% ipython --no-banner

In [1]: import numpy as np

In [2]: import numpy.linalg as la

In [3]: np.set_printoptions(precision=3, suppress=True, linewidth=200, floatmode="fixed")

In [4]: out = np.array([[1, 2, 2, 1, 2, 1, 3],
   ...:     [0, 2, 3, 3, 0, 0, 2],
   ...:     [1, 3, 1, 0, 0, 2, 3],
   ...:     [1, 3, 0, 0, 2, 1, 3],
   ...:     [1, 1, 3, 1, 3, 3, 0],
   ...:     [3, 2, 1, 0, 1, 3, 0],
   ...:     [1, 2, 1, 3, 3, 3, 1]])

In [5]: data = np.triu(out)

In [6]: data
Out[6]: 
array([[1, 2, 2, 1, 2, 1, 3],
       [0, 2, 3, 3, 0, 0, 2],
       [0, 0, 1, 0, 0, 2, 3],
       [0, 0, 0, 0, 2, 1, 3],
       [0, 0, 0, 0, 3, 3, 0],
       [0, 0, 0, 0, 0, 3, 0],
       [0, 0, 0, 0, 0, 0, 1]])

In [7]: np.round(data @ la.pinv(data) @ data, 3) + 0
Out[7]: 
array([[1.000, 2.000, 2.000, 1.000, 2.000, 1.000, 3.000],
       [0.000, 2.000, 3.000, 3.000, 0.000, 0.000, 2.000],
       [0.000, 0.000, 1.000, 0.000, 0.000, 2.000, 3.000],
       [0.000, 0.000, 0.000, 0.000, 2.000, 1.000, 3.000],
       [0.000, 0.000, 0.000, 0.000, 3.000, 3.000, 0.000],
       [0.000, 0.000, 0.000, 0.000, 0.000, 3.000, 0.000],
       [0.000, 0.000, 0.000, 0.000, 0.000, 0.000, 1.000]])

In [8]: np.abs(np.diag(la.qr(data)[1])) > 1e-9
Out[8]: array([ True,  True,  True, False,  True,  True,  True])

In [9]: round(float(np.trace(la.pinv(data) @ data)), 3)
Out[9]: 6.0

In [10]: la.lstsq(data[:-1].T, data[-1])[2]
Out[10]: np.int32(6)

In [11]: O, _ = la.qr(np.array([[1.3, -0.9, 0.9, 0.3, -1.6, -0.1, 0.0, 0.1, -0.7, 0.7],
    ...:     [-1.2, -0.1, -0.3, -0.8, -0.7, 0.7, 0.4, -1.3, -0.2, 0.5],
    ...:     [-1.5, 0.4, 0.4, -0.1, 2.2, 0.6, -0.5, -0.3, 1.2, 1.0],
    ...:     [-0.4, -1.7, 0.0, 2.0, -0.1, 0.1, -0.6, 0.1, 0.1, 1.3],
    ...:     [0.0, -0.2, -0.8, -0.6, -1.7, 0.1, 0.0, 0.4, -0.9, -0.6],
    ...:     [0.6, 0.1, 0.6, -0.3, 0.5, 0.1, -0.5, 1.1, 0.0, 0.2],
    ...:     [0.2, -0.9, -0.9, -0.2, -1.7, 0.8, -0.5, 1.4, 1.6, -1.1],
    ...:     [-0.8, -1.2, -0.4, 0.3, -2.0, -0.8, -1.6, 0.9, -1.5, 1.5],
    ...:     [0.6, 0.4, 0.3, 0.1, -0.8, -1.5, 0.7, 0.5, 0.3, 0.0],
    ...:     [-1.4, 0.4, 0.1, 1.3, 0.2, -0.7, 0.3, 0.7, 0.9, -0.3]]))

In [12]: ev = np.array([0, 2, 2, -1, 2, -1, -2, 1, 2, 3])

In [13]: F = O @ np.diag(ev) @ O.T

In [14]: F
Out[14]: 
array([[ 1.103, -0.358,  0.474,  0.476,  0.017, -0.377, -0.421,  0.663,  0.577,  0.334],
       [-0.358, -0.341, -0.816, -0.162, -0.356,  0.799,  0.201,  0.730, -0.095,  0.793],
       [ 0.474, -0.816,  1.367,  0.341,  0.217, -0.520, -0.216, -0.706,  0.330, -0.132],
       [ 0.476, -0.162,  0.341,  0.968,  0.172,  0.823,  0.328,  0.671, -0.785, -0.381],
       [ 0.017, -0.356,  0.217,  0.172,  2.303, -0.352, -0.185, -0.024,  0.239, -0.022],
       [-0.377,  0.799, -0.520,  0.823, -0.352,  0.946, -0.669, -0.561,  0.354,  0.068],
       [-0.421,  0.201, -0.216,  0.328, -0.185, -0.669,  1.165,  0.339,  0.500, -0.525],
       [ 0.663,  0.730, -0.706,  0.671, -0.024, -0.561,  0.339,  0.153,  0.074,  0.306],
       [ 0.577, -0.095,  0.330, -0.785,  0.239,  0.354,  0.500,  0.074,  0.329,  0.810],
       [ 0.334,  0.793, -0.132, -0.381, -0.022,  0.068, -0.525,  0.306,  0.810,  0.007]])

In [15]: la.cond(F) > 100
Out[15]: np.True_
